% python3 -q
>>> import numpy as np
>>> np.set_printoptions(suppress=True, linewidth=100)
>>> def rnd(a):
...     return np.round(a, 2) + 0
... 
>>> other = np.array([[2, 2, -2], [2, 2, -2], [1, -2, 0]])
>>> F = np.triu(other, 1)
>>> F
array([[ 0,  2, -2],
       [ 0,  0, -2],
       [ 0,  0,  0]])
>>> r = np.linalg.matrix_rank(F)
>>> r
np.int64(2)
>>> null = np.linalg.svd(F)[2][r:].T
>>> [int(np.linalg.matrix_rank(np.delete(F, i, axis=0))) for i in range(3)]
[1, 1, 2]
>>> np.allclose(F @ null, 0)
True
>>> np.linalg.matrix_rank(F.T @ F), np.linalg.matrix_rank(F @ F.T)
(np.int64(2), np.int64(2))
>>> [int(np.linalg.matrix_rank(F[:, :j + 1])) for j in range(3)]
[0, 1, 2]
>>> null.shape
(3, 1)
>>> F @ null
array([[0.],
       [0.],
       [0.]])
>>> null[:, 0] / null[np.abs(null[:, 0]).round(6).argmax(), 0]
array([1., 0., 0.])
>>> T = np.stack([F, 4 * F, F[::-1]])
>>> rnd(np.linalg.det(T))
array([0., 0., 0.])
>>> T.shape
(3, 3, 3)
>>> T.sum(axis=0)
array([[  0,  10, -10],
       [  0,   0, -12],
       [  0,   2,  -2]])
>>> np.linalg.matrix_rank(T)
array([2, 2, 2])
>>> np.linalg.matrix_rank(T.reshape(3, -1))
np.int64(2)
>>> (T @ F.T).shape
(3, 3, 3)
>>> np.einsum("bij,cij->bc", T, T)
array([[ 12,  48,   4],
       [ 48, 192,  16],
       [  4,  16,  12]])
>>> K = np.loadtxt("w.csv", delimiter=",")
>>> rnd(K)
array([[-1.72, -0.8 ,  1.6 ,  1.6 , -4.04],
       [-2.15, -1.08, -4.2 , -0.87, -0.88],
       [-2.58,  2.51,  1.36, -3.19, -0.12],
       [-1.29, -4.03,  1.7 , -1.45,  1.44],
       [-3.01,  0.81,  0.2 ,  3.06,  2.42]])
>>> f = np.array([-3, -1, -1, 2, 1])
>>> other = K + np.outer(f, np.eye(5)[4])
>>> np.linalg.matrix_rank(other - K)
np.int64(1)
>>> rnd(np.linalg.det(other) / np.linalg.det(K)), rnd(1 + np.linalg.solve(K, f)[4])
(np.float64(1.74), np.float64(1.74))
>>> P = np.triu(np.array([[-5, 2, -3, -1, 3],
...     [1, -5, 1, 1, -1],
...     [1, 5, 3, -3, 5],
...     [5, 4, 4, 1, -4],
...     [5, 1, -4, -5, 2]]), 1) + np.eye(5)
>>> other = P @ K @ np.linalg.inv(P)
>>> rnd(np.linalg.det(other))
np.float64(3125.0)
>>> rnd(np.trace(other)), rnd(np.trace(K))
(np.float64(-0.48), np.float64(-0.48))
>>> q, Rm = np.linalg.qr(K)
>>> q.shape, Rm.shape
((5, 5), (5, 5))
>>> rnd(q.T @ q)
array([[1., 0., 0., 0., 0.],
       [0., 1., 0., 0., 0.],
       [0., 0., 1., 0., 0.],
       [0., 0., 0., 1., 0.],
       [0., 0., 0., 0., 1.]])
>>> np.allclose(Rm.T @ Rm, K.T @ K)
True
>>> arr = np.loadtxt("dump.csv", delimiter=",")
>>> arr
array([[0., 0., 1.],
       [0., 0., 0.],
       [0., 0., 3.],
       [0., 0., 3.]])
>>> # column 2 dominates
>>> r = np.linalg.matrix_rank(arr)
>>> r
np.int64(1)
>>> null = np.linalg.svd(arr)[2][r:].T
>>> [int(np.linalg.matrix_rank(arr[:i])) for i in range(1, len(arr) + 1)]
[1, 1, 1, 1]
>>> rnd(null @ null.T)
array([[1., 0., 0.],
       [0., 1., 0.],
       [0., 0., 0.]])
>>> np.linalg.matrix_rank(arr.T @ arr), np.linalg.matrix_rank(arr @ arr.T)
(np.int64(1), np.int64(1))
>>> [int(np.linalg.matrix_rank(np.delete(arr, i, axis=0))) for i in range(4)]
[1, 1, 1, 1]
>>> np.allclose(arr @ null, 0)
True
>>> np.linalg.lstsq(F[:-1].T, F[-1])[2]
np.int32(2)
>>> rnd(F @ np.linalg.pinv(F) @ F)
array([[ 0.,  2., -2.],
       [ 0.,  0., -2.],
       [ 0.,  0.,  0.]])
>>> np.unique(F.round(6), axis=0).shape
(3, 3)
>>> np.allclose(F[:-1].T @ np.linalg.lstsq(F[:-1].T, F[-1])[0], F[-1])
True
>>> Uu, sig, Vt = np.linalg.svd(arr)
>>> evecs = Vt[:(sig > 1e-8).sum()]
>>> rng = np.random.default_rng(208)
>>> x0 = arr[1] + 3 * arr[2] + rng.integers(2) * np.eye(3)[2]
>>> x0
array([ 0.,  0., 10.])
>>> rnd(np.diag(evecs.T @ evecs))
array([0., 0., 1.])
>>> np.linalg.matrix_rank(np.vstack([arr, x0]))
np.int64(1)
>>> rnd(np.linalg.svd(arr, compute_uv=False))
array([4.36, 0.  , 0.  ])
>>> arr @ arr.T
array([[1., 0., 3., 3.],
       [0., 0., 0., 0.],
       [3., 0., 9., 9.],
       [3., 0., 9., 9.]])
>>> arr.T @ arr
array([[ 0.,  0.,  0.],
       [ 0.,  0.,  0.],
       [ 0.,  0., 19.]])
>>> arr[:, 0] @ arr[:, 2]
np.float64(0.0)
>>> mat = np.load("data.npy")
>>> rnd(mat)
array([[ 0.57, -0.34,  0.11, -0.34],
       [-0.34,  0.2 , -0.07,  0.2 ],
       [ 0.11, -0.07,  0.02, -0.07],
       [-0.34,  0.2 , -0.07,  0.2 ]])
>>> # projection: eigenvalues are 0 or 1
>>> Uu, sig, Vt = np.linalg.svd(mat)
>>> np.argmax(sig[:-1] / (sig[1:] + 1e-6)) + 1
np.int64(1)
>>> rnd(sig)
array([1., 0., 0., 0.])
>>> other = Uu[:, :1] @ np.diag(sig[:1]) @ Vt[:1]
>>> rnd(np.linalg.norm(mat - other, 2)), rnd(sig[1])
(np.float64(0.0), np.float64(0.0))
>>> np.linalg.matrix_rank(mat, rtol=0.05)
np.int64(1)
>>> rnd(np.abs(mat - other).max())
np.float64(0.0)
>>> rnd(other)
array([[ 0.57, -0.34,  0.11, -0.34],
       [-0.34,  0.2 , -0.07,  0.2 ],
       [ 0.11, -0.07,  0.02, -0.07],
       [-0.34,  0.2 , -0.07,  0.2 ]])
>>> np.linalg.matrix_rank(other)
np.int64(1)
>>> rnd(np.linalg.norm(mat - other) / np.linalg.norm(mat))
np.float64(0.0)
>>> np.allclose(mat, mat.T)
True
>>> (mat - mat.T) / 2
array([[0., 0., 0., 0.],
       [0., 0., 0., 0.],
       [0., 0., 0., 0.],
       [0., 0., 0., 0.]])
>>> np.allclose(mat @ mat.T, mat.T @ mat)
True
>>> rnd(np.sort(np.abs(np.linalg.eigvals(mat))))
array([0., 0., 0., 1.])
>>> rnd(np.abs(np.linalg.eigvals(mat)).max())
np.float64(1.0)
>>> rnd(np.linalg.matrix_power(mat, 3))
array([[ 0.57, -0.34,  0.11, -0.34],
       [-0.34,  0.2 , -0.07,  0.2 ],
       [ 0.11, -0.07,  0.02, -0.07],
       [-0.34,  0.2 , -0.07,  0.2 ]])
>>> np.linalg.determinant(mat)
Traceback (most recent call last):
  File "<python-input-83>", line 1, in <module>
    np.linalg.determinant(mat)
    ^^^^^^^^^^^^^^^^^^^^^
AttributeError: module 'numpy.linalg' has no attribute 'determinant'
>>> E = np.loadtxt("layer6.csv", delimiter=",")
>>> rnd(E)
array([[-0.26, -0.37,  0.1 , -0.28],
       [ 0.  , -0.84,  0.36,  0.07],
       [-0.39, -0.06, -0.35, -0.73],
       [-0.04,  0.36,  0.81, -0.41],
       [-0.21, -0.04, -0.23, -0.09],
       [ 0.86, -0.13, -0.14, -0.46]])
>>> # orthonormal columns
>>> T = np.stack([E, 4 * E, E[::-1]])
>>> (T @ E.T).shape
(3, 6, 6)
>>> np.linalg.matrix_rank(T.reshape(3, -1))
np.int64(2)
>>> np.linalg.matrix_rank(T)
array([4, 4, 4])
>>> rnd(np.linalg.norm(T, axis=(1, 2)))
array([2., 8., 2.])
>>> f = np.array([-3, -3])
>>> rnd(np.convolve(E[0], f))
array([0.77, 1.88, 0.8 , 0.52, 0.83])
>>> rnd(np.cross(E[0, :3], E[1, :3]))
array([-0.05,  0.09,  0.22])
>>> q, _ = np.linalg.qr(np.array([[-0.2, 1.0, 0.6], [0.0, 0.8, 0.4], [0.2, 0.0, -0.3]]))
>>> vals = np.array([0, -1, 4])
>>> m1 = q @ np.diag(vals) @ q.T
>>> rnd(m1)
array([[ 0.9 , -1.75,  0.9 ],
       [-1.75,  1.19, -1.75],
       [ 0.9 , -1.75,  0.9 ]])
>>> # rows 0 and 2 are equal
>>> other = m1 + rng.integers(-2, 3, (3, 2)) @ rng.integers(-2, 3, (2, 3))
>>> rnd(other)
array([[ 4.9 ,  4.25,  6.9 ],
       [ 2.25,  5.19,  2.25],
       [-3.1 , -5.75, -3.1 ]])
>>> rnd(np.linalg.svd(other - m1, compute_uv=False))
array([13.51,  1.18,  0.  ])
>>> other - m1
array([[ 4.,  6.,  6.],
       [ 4.,  4.,  4.],
       [-4., -4., -4.]])
>>> np.linalg.matrix_rank(other - m1, tol=1e-8)
np.int64(2)
>>> x0 = np.array([1, 0, 0])
>>> rhs = other @ x0
>>> rnd(rhs)
array([ 4.9 ,  2.25, -3.1 ])
>>> rnd(np.linalg.solve(other, rhs + other[:, 1]))
array([1., 1., 0.])
>>> feats = np.load("sample2.npy")
>>> feats
array([[2., 1., 0., 0.],
       [0., 2., 1., 0.],
       [0., 0., 2., 1.],
       [0., 0., 0., 2.]])
>>> # triangular: eigenvalues sit on the diagonal
>>> feats.reshape(-1, 2)
array([[2., 1.],
       [0., 0.],
       [0., 2.],
       [1., 0.],
       [0., 0.],
       [2., 1.],
       [0., 0.],
       [0., 2.]])
>>> feats.reshape(2, -1)
array([[2., 1., 0., 0., 0., 2., 1., 0.],
       [0., 0., 2., 1., 0., 0., 0., 2.]])
>>> T = feats.reshape(4, 2, -1)
>>> T.shape
(4, 2, 2)
>>> x0 = np.array([2, -2, 1, -2])
>>> rhs = feats @ x0
>>> rhs
array([ 2., -3.,  0., -4.])
>>> rnd(np.linalg.solve(feats.T, feats[3]))
array([0., 0., 0., 1.])
>>> rnd(np.linalg.solve(feats, -1 * rhs))
array([-2.,  2., -1.,  2.])
>>> Uu, sig, Vt = np.linalg.svd(F)
>>> evecs = Vt[:(sig > 1e-8).sum()]
>>> x0 = F[0] + -3 * F[2] + rng.integers(2) * np.eye(3)[1]
>>> x0
array([ 0.,  3., -2.])
>>> np.linalg.matrix_rank(np.vstack([F, x0]))
np.int64(2)
>>> rnd(np.linalg.norm(x0 - evecs.T @ evecs @ x0))
np.float64(0.0)
>>> rnd(evecs.T @ evecs)
array([[0., 0., 0.],
       [0., 1., 0.],
       [0., 0., 1.]])
>>> other = np.linalg.invert(feats)
Traceback (most recent call last):
  File "<python-input-128>", line 1, in <module>
    other = np.linalg.invert(feats)
            ^^^^^^^^^^^^^^^^
AttributeError: module 'numpy.linalg' has no attribute 'invert'
>>> other = np.linalg.inv(feats)
>>> feats @ other
array([[1., 0., 0., 0.],
       [0., 1., 0., 0.],
       [0., 0., 1., 0.],
       [0., 0., 0., 1.]])
>>> rnd(np.linalg.det(feats) * other)
array([[ 8., -4.,  2., -1.],
       [ 0.,  8., -4.,  2.],
       [ 0.,  0.,  8., -4.],
       [ 0.,  0.,  0.,  8.]])
>>> rnd(np.linalg.slogdet(feats)[0])
np.float64(1.0)
>>> (np.abs(other) > 1e-9).astype(int)
array([[1, 1, 1, 1],
       [0, 1, 1, 1],
       [0, 0, 1, 1],
       [0, 0, 0, 1]])
>>> [int(np.linalg.matrix_rank(np.linalg.matrix_power(F, p))) for p in range(1, 4)]
[2, 1, 0]
>>> try:
...     np.linalg.inv(F)
... except np.linalg.LinAlgError as e:
...     print(repr(e))
... 
LinAlgError('Singular matrix')
>>> np.prod(np.diag(F)), rnd(np.linalg.det(F))
(np.int64(0), np.float64(0.0))
>>> rnd(np.sort(np.linalg.eigvals(F)))
array([0., 0., 0.])
>>> np.linalg.matrix_rank(F - F[0, 0] * np.eye(3))
np.int64(2)
>>> F @ F
array([[ 0,  0, -4],
       [ 0,  0,  0],
       [ 0,  0,  0]])
>>> np.linalg.matrix_power(F - np.diag(np.diag(F)), 3)
array([[0, 0, 0],
       [0, 0, 0],
       [0, 0, 0]])
